$ python3 -q
>>> import numpy as np
>>> np.set_printoptions(precision=1, suppress=True, linewidth=120, sign=" ")
>>> m1 = np.diag(10 * np.array([0, 2, 3, 2, 3, -3, 3, 0, -1])) + np.array([[0, -4, -2, 2, -5, 0, -5, 5, 0],
...     [-5, -3, 3, 3, 5, -2, -4, 4, -3],
...     [-3, -4, -5, 3, 3, 2, 0, 3, 2],
...     [-3, -1, -5, 3, -3, -4, 4, 5, -4],
...     [4, 0, 0, 1, -4, 3, 3, 0, -5],
...     [4, -5, 3, 5, 1, 3, 3, 1, 4],
...     [3, 3, -3, -4, -5, 3, 0, -3, -2],
...     [2, 4, -2, 3, 4, 2, -3, -5, -2],
...     [-5, -4, 2, -3, -4, -2, -5, -1, 1]])
>>> m1
array([[  0,  -4,  -2,   2,  -5,   0,  -5,   5,   0],
       [ -5,  17,   3,   3,   5,  -2,  -4,   4,  -3],
       [ -3,  -4,  25,   3,   3,   2,   0,   3,   2],
       [ -3,  -1,  -5,  23,  -3,  -4,   4,   5,  -4],
       [  4,   0,   0,   1,  26,   3,   3,   0,  -5],
       [  4,  -5,   3,   5,   1, -27,   3,   1,   4],
       [  3,   3,  -3,  -4,  -5,   3,  30,  -3,  -2],
       [  2,   4,  -2,   3,   4,   2,  -3,  -5,  -2],
       [ -5,  -4,   2,  -3,  -4,  -2,  -5,  -1,  -9]])
>>> q, r_ = np.linalg.qr(m1)
>>> np.abs(np.diag(r_))
array([ 10.6,  19.1,  24.2,  23.8,  23.1,  23.9,  25.2,   7.3,   5.3])
>>> round(abs(r_[0, 0]), 1), np.round(np.linalg.norm(m1[:, 0]), 1)
(np.float64(10.6), np.float64(10.6))
>>> np.round(q.T @ q, 1) + 0
array([[ 1.,  0.,  0.,  0.,  0.,  0.,  0.,  0.,  0.],
       [ 0.,  1.,  0.,  0.,  0.,  0.,  0.,  0.,  0.],
       [ 0.,  0.,  1.,  0.,  0.,  0.,  0.,  0.,  0.],
       [ 0.,  0.,  0.,  1.,  0.,  0.,  0.,  0.,  0.],
       [ 0.,  0.,  0.,  0.,  1.,  0.,  0.,  0.,  0.],
       [ 0.,  0.,  0.,  0.,  0.,  1.,  0.,  0.,  0.],
       [ 0.,  0.,  0.,  0.,  0.,  0.,  1.,  0.,  0.],
       [ 0.,  0.,  0.,  0.,  0.,  0.,  0.,  1.,  0.],
       [ 0.,  0.,  0.,  0.,  0.,  0.,  0.,  0.,  1.]])
>>> other = np.linalg.inv(m1)
>>> np.allclose(other, m1.T)
False
>>> (np.abs(other) > 1e-9).astype(int)
array([[ 1,  1,  1,  1,  1,  1,  1,  1,  1],
       [ 1,  1,  1,  1,  1,  1,  1,  1,  1],
       [ 1,  1,  1,  1,  1,  1,  1,  1,  1],
       [ 1,  1,  1,  1,  1,  1,  1,  1,  1],
       [ 1,  1,  1,  1,  1,  1,  1,  1,  1],
       [ 1,  1,  1,  1,  1,  1,  1,  1,  1],
       [ 1,  1,  1,  1,  1,  1,  1,  1,  1],
       [ 1,  1,  1,  1,  1,  1,  1,  1,  1],
       [ 1,  1,  1,  1,  1,  1,  1,  1,  1]])
>>> np.round(np.linalg.inv(other), 1) + 0
array([[  0.,  -4.,  -2.,   2.,  -5.,   0.,  -5.,   5.,   0.],
       [ -5.,  17.,   3.,   3.,   5.,  -2.,  -4.,   4.,  -3.],
       [ -3.,  -4.,  25.,   3.,   3.,   2.,   0.,   3.,   2.],
       [ -3.,  -1.,  -5.,  23.,  -3.,  -4.,   4.,   5.,  -4.],
       [  4.,   0.,   0.,   1.,  26.,   3.,   3.,   0.,  -5.],
       [  4.,  -5.,   3.,   5.,   1., -27.,   3.,   1.,   4.],
       [  3.,   3.,  -3.,  -4.,  -5.,   3.,  30.,  -3.,  -2.],
       [  2.,   4.,  -2.,   3.,   4.,   2.,  -3.,  -5.,  -2.],
       [ -5.,  -4.,   2.,  -3.,  -4.,  -2.,  -5.,  -1.,  -9.]])
>>> np.round(m1 @ other, 1) + 0
array([[ 1.,  0.,  0.,  0.,  0.,  0.,  0.,  0.,  0.],
       [ 0.,  1.,  0.,  0.,  0.,  0.,  0.,  0.,  0.],
       [ 0.,  0.,  1.,  0.,  0.,  0.,  0.,  0.,  0.],
       [ 0.,  0.,  0.,  1.,  0.,  0.,  0.,  0.,  0.],
       [ 0.,  0.,  0.,  0.,  1.,  0.,  0.,  0.,  0.],
       [ 0.,  0.,  0.,  0.,  0.,  1.,  0.,  0.,  0.],
       [ 0.,  0.,  0.,  0.,  0.,  0.,  1.,  0.,  0.],
       [ 0.,  0.,  0.,  0.,  0.,  0.,  0.,  1.,  0.],
       [ 0.,  0.,  0.,  0.,  0.,  0.,  0.,  0.,  1.]])
>>> round(float(np.linalg.det(m1) * np.linalg.det(other)), 1)
1.0
>>> other.round(1) + 0
array([[ 0.3,  0. ,  0. , -0.1,  0. ,  0. ,  0.1,  0.2,  0. ],
       [ 0. ,  0. ,  0. ,  0. ,  0. ,  0. ,  0. ,  0. ,  0. ],
       [ 0. ,  0. ,  0. ,  0. ,  0. ,  0. ,  0. ,  0. ,  0. ],
       [ 0. ,  0. ,  0. ,  0. ,  0. ,  0. ,  0. ,  0. ,  0. ],
       [-0.1,  0. ,  0. ,  0. ,  0. ,  0. ,  0. , -0.1,  0. ],
       [ 0. ,  0. ,  0. ,  0. ,  0. ,  0. ,  0. ,  0. ,  0. ],
       [ 0. ,  0. ,  0. ,  0. ,  0. ,  0. ,  0. ,  0. ,  0. ],
       [ 0.1,  0. ,  0. ,  0. ,  0. ,  0. ,  0. ,  0. ,  0. ],
       [-0.1,  0. ,  0. ,  0. ,  0. ,  0. ,  0. , -0.1, -0.1]])
>>> rng = np.random.default_rng(2464)
>>> lab = rng.permutation(9)
>>> lab
array([ 1,  5,  4,  8,  3,  2,  0,  7,  6])
>>> other = m1[lab][:, lab]
>>> np.allclose(other, m1)
False
>>> np.trace(other)
np.int64(80)
>>> other
array([[ 17,  -2,   5,  -3,   3,   3,  -5,   4,  -4],
       [ -5, -27,   1,   4,   5,   3,   4,   1,   3],
       [  0,   3,  26,  -5,   1,   0,   4,   0,   3],
       [ -4,  -2,  -4,  -9,  -3,   2,  -5,  -1,  -5],
       [ -1,  -4,  -3,  -4,  23,  -5,  -3,   5,   4],
       [ -4,   2,   3,   2,   3,  25,  -3,   3,   0],
       [ -4,   0,  -5,   0,   2,  -2,   0,   5,  -5],
       [  4,   2,   4,  -2,   3,  -2,   2,  -5,  -3],
       [  3,   3,  -5,  -2,  -4,  -3,   3,  -3,  30]])
>>> np.sort(np.abs(np.linalg.eigvals(other)))
array([  2.8,   7.8,  11.5,  20.9,  25.1,  25.1,  26.8,  27. ,  27. ])
>>> np.allclose(m1 @ m1.T, m1.T @ m1)
False
>>> np.allclose(m1, m1.T)
False
>>> np.round(np.abs(np.linalg.eigvals(m1)).max(), 1)
np.float64(27.0)
>>> np.sort(np.abs(np.linalg.eigvals(m1)))
array([  2.8,   7.8,  11.5,  20.9,  25.1,  25.1,  26.8,  27. ,  27. ])
>>> E = np.loadtxt("w.csv", delimiter=",")
>>> E
array([[ 4.,  1.,  0.,  0.,  0.,  0.,  0.,  0.,  0.],
       [ 0.,  4.,  1.,  0.,  0.,  0.,  0.,  0.,  0.],
       [ 0.,  0.,  4.,  1.,  0.,  0.,  0.,  0.,  0.],
       [ 0.,  0.,  0.,  4.,  1.,  0.,  0.,  0.,  0.],
       [ 0.,  0.,  0.,  0.,  4.,  1.,  0.,  0.,  0.],
       [ 0.,  0.,  0.,  0.,  0.,  4.,  1.,  0.,  0.],
       [ 0.,  0.,  0.,  0.,  0.,  0.,  4.,  1.,  0.],
       [ 0.,  0.,  0.,  0.,  0.,  0.,  0.,  4.,  1.],
       [ 0.,  0.,  0.,  0.,  0.,  0.,  0.,  0.,  4.]])
>>> # triangular
>>> other = np.linalg.inv(E)
>>> round(float(np.linalg.slogdet(E)[0]), 1)
1.0
>>> E @ other
array([[ 1.,  0.,  0.,  0.,  0.,  0.,  0.,  0.,  0.],
       [ 0.,  1.,  0.,  0.,  0.,  0.,  0.,  0.,  0.],
       [ 0.,  0.,  1.,  0.,  0.,  0.,  0.,  0.,  0.],
       [ 0.,  0.,  0.,  1.,  0.,  0.,  0.,  0.,  0.],
       [ 0.,  0.,  0.,  0.,  1.,  0.,  0.,  0.,  0.],
       [ 0.,  0.,  0.,  0.,  0.,  1.,  0.,  0.,  0.],
       [ 0.,  0.,  0.,  0.,  0.,  0.,  1.,  0.,  0.],
       [ 0.,  0.,  0.,  0.,  0.,  0.,  0.,  1.,  0.],
       [ 0.,  0.,  0.,  0.,  0.,  0.,  0.,  0.,  1.]])
>>> u = np.array([-6, -5])
>>> np.correlate(E[4], E[6], "full")
array([  0.,   0.,   0.,   0.,   0.,   4.,  17.,   4.,   0.,   0.,   0.,   0.,   0.,   0.,   0.,   0.,   0.])
>>> np.polyval(u, E[4])
array([ -5.,  -5.,  -5.,  -5., -29., -11.,  -5.,  -5.,  -5.])
>>> mat = np.array([[1, 4, 1, 5, -4, -2, 3],
...     [-3, 1, 5, 0, 2, -5, -1],
...     [4, 3, 0, -4, -1, 2, 4],
...     [0, -5, -4, 1, 1, 5, -3],
...     [-4, 1, 4, 4, 1, -3, 4]])
>>> mat
array([[ 1,  4,  1,  5, -4, -2,  3],
       [-3,  1,  5,  0,  2, -5, -1],
       [ 4,  3,  0, -4, -1,  2,  4],
       [ 0, -5, -4,  1,  1,  5, -3],
       [-4,  1,  4,  4,  1, -3,  4]])
>>> x0 = np.array([0, 2, 1, 2, 1, 3, 0])
>>> h1 = np.maximum(mat @ x0, 0)
>>> np.tanh(mat @ x0)
array([ 1., -1.,  1.,  1.,  1.])
>>> h1
array([ 9,  0,  3,  4,  6])
>>> blk = np.stack([mat, 5 * mat, mat[::-1]])
>>> np.linalg.matrix_rank(blk.reshape(3, -1))
np.int64(2)
>>> blk.shape
(3, 5, 7)
>>> np.linalg.matrix_rank(blk)
array([ 5,  5,  5])
>>> np.einsum("bij,cij->bc", blk, blk)
array([[  351,  1755,    48],
       [ 1755,  8775,   240],
       [   48,   240,   351]])
>>> (blk @ mat.T).shape
(3, 5, 5)
>>> np.linalg.norm(blk, axis=(1, 2))
array([ 18.7,  93.7,  18.7])
>>> other = mat / np.sqrt((mat ** 2).mean(axis=1, keepdims=True))
>>> np.linalg.matrix_rank(other) == np.linalg.matrix_rank(mat)
np.True_
>>> other[1]
array([-1. ,  0.3,  1.6,  0. ,  0.7, -1.6, -0.3])
>>> u, r1 = mat[4], mat[3]
>>> u @ u
np.int64(75)
>>> p = (u @ r1) / (u @ u) * u
>>> np.linalg.matrix_rank(np.outer(u, r1))
np.int64(1)
>>> J = rng.normal(size=(35, 5)) + 3 * np.array([0, 1, -1, 0, -1])
>>> J.round(1) + 0
array([[ 1.6,  1.7, -2.7,  0.4, -2. ],
       [-0.1,  3.4, -3.3,  0.5, -2.6],
       [ 0.1,  3.9, -2.6, -1.5, -1.3],
       [-0.3,  3.3, -5.3,  0.1, -2. ],
       [-1.5,  3. , -1.9,  0.4, -3.5],
       [-0.2,  2.3, -3.7,  0.1, -2.9],
       [ 1.5,  2.5, -4. ,  1.5, -4.4],
       [-0.3,  4.2, -3.8, -0.3, -4.9],
       [-1.9,  3.9, -0.9, -0.2, -4.9],
       [-0.6,  3.2, -2.6,  0.4, -2. ],
       [ 1.1,  2.3, -2.7,  1.1, -2.6],
       [ 1. ,  4.7, -2.6,  2.3, -2.2],
       [-0.1,  2.5, -2.3,  0.2, -0.9],
       [-1.6,  3.1, -3.2,  0.7, -3.4],
       [-0.3,  2.6, -2. ,  0.8, -4.2],
       [-0.8,  3.1, -3.4, -0.1, -3.7],
       [-0.7,  2.7, -2.6,  0. , -3.5],
       [-1.5,  1.7, -4.7, -1.3, -2.7],
       [-1.5,  4.8, -5.4, -0.7, -2.7],
       [ 1.2,  3.5, -2.2, -1.4, -3.5],
       [ 1.7,  3.6, -2.1,  0.8, -2.2],
       [-1.3,  2.9, -3.7,  0.5, -1. ],
       [-0.6,  3.1, -3. ,  0.2, -1.9],
       [ 0.9,  1.3, -2.4, -0.7, -1.6],
       [ 0.1,  3.5, -3.2,  1. , -3.7],
       [ 1.6,  4.3, -4.5, -0.1, -3.8],
       [-0.4,  3.2, -3.3, -0.3, -3. ],
       [-1. ,  2.3, -4.5,  1. , -1.6],
       [ 1.9,  1.5, -3.5,  0.2, -2.7],
       [ 0.2,  1.9, -1.9, -0.2, -2.9],
       [-0.4,  4.9, -2.3,  1.1, -4.5],
       [ 0.7,  3.4, -3.6, -0.3, -2.8],
       [-1.1,  4. , -4.5, -2.1, -2.5],
       [-1.5,  2.6, -3.7, -2.4, -2.9],
       [-0.8,  2.3, -1.5, -0.9, -3.1]])
>>> hat = J @ np.linalg.solve(J.T @ J, J.T)
>>> round(np.trace(hat), 1)
np.float64(5.0)
>>> D = np.linalg.norm(J[:, None] - J[None], axis=-1)
>>> np.linalg.matrix_rank(D ** 2)
np.int64(7)
>>> (D + 1e9 * np.eye(35)).round(6).argmin(axis=1)
array([ 28,  26,  22,  27,  16,  26,  24,  15,   4,  22,   0,  20,  22,  15,  16,  26,  15,  33,  32,  31,  10,  27,
         9,   0,   1,  31,  15,  21,   0,  34,  24,  26,  33,  17,  29])
>>> np.unravel_index(D.round(6).argmax(), D.shape)
(np.int64(11), np.int64(33))
>>> D[3].round(6).argsort(kind="stable")[:4]
array([  3,  27,   5,   1])
>>> F = np.load("data.npy")
>>> F
array([[ 4.,  1.,  1.,  1.,  1.,  1.,  1.,  1.],
       [ 1.,  4.,  1.,  1.,  1.,  1.,  1.,  1.],
       [ 1.,  1.,  4.,  1.,  1.,  1.,  1.,  1.],
       [ 1.,  1.,  1.,  4.,  1.,  1.,  1.,  1.],
       [ 1.,  1.,  1.,  1.,  4.,  1.,  1.,  1.],
       [ 1.,  1.,  1.,  1.,  1.,  4.,  1.,  1.],
       [ 1.,  1.,  1.,  1.,  1.,  1.,  4.,  1.],
       [ 1.,  1.,  1.,  1.,  1.,  1.,  1.,  4.]])
>>> # symmetric
>>> x0 = np.array([-2, -1, 2, -2, -1, -1, -1, 0])
>>> target = F @ x0
>>> target
array([-12.,  -9.,   0., -12.,  -9.,  -9.,  -9.,  -6.])
>>> np.round(np.linalg.solve(F, target), 1) + 0
array([-2., -1.,  2., -2., -1., -1., -1.,  0.])
>>> np.round(np.linalg.solve(F, F[:, 7]), 1) + 0
array([ 0.,  0.,  0.,  0.,  0.,  0.,  0.,  1.])
>>> np.round(np.linalg.solve(F, target + F[:, 5]), 1) + 0
array([-2., -1.,  2., -2., -1.,  0., -1.,  0.])
>>> np.linalg.solve(F.T, F[0])
array([ 1.,  0.,  0.,  0.,  0.,  0.,  0.,  0.])
>>> np.round(np.linalg.solve(F, 3 * target), 1) + 0
array([-6., -3.,  6., -6., -3., -3., -3.,  0.])
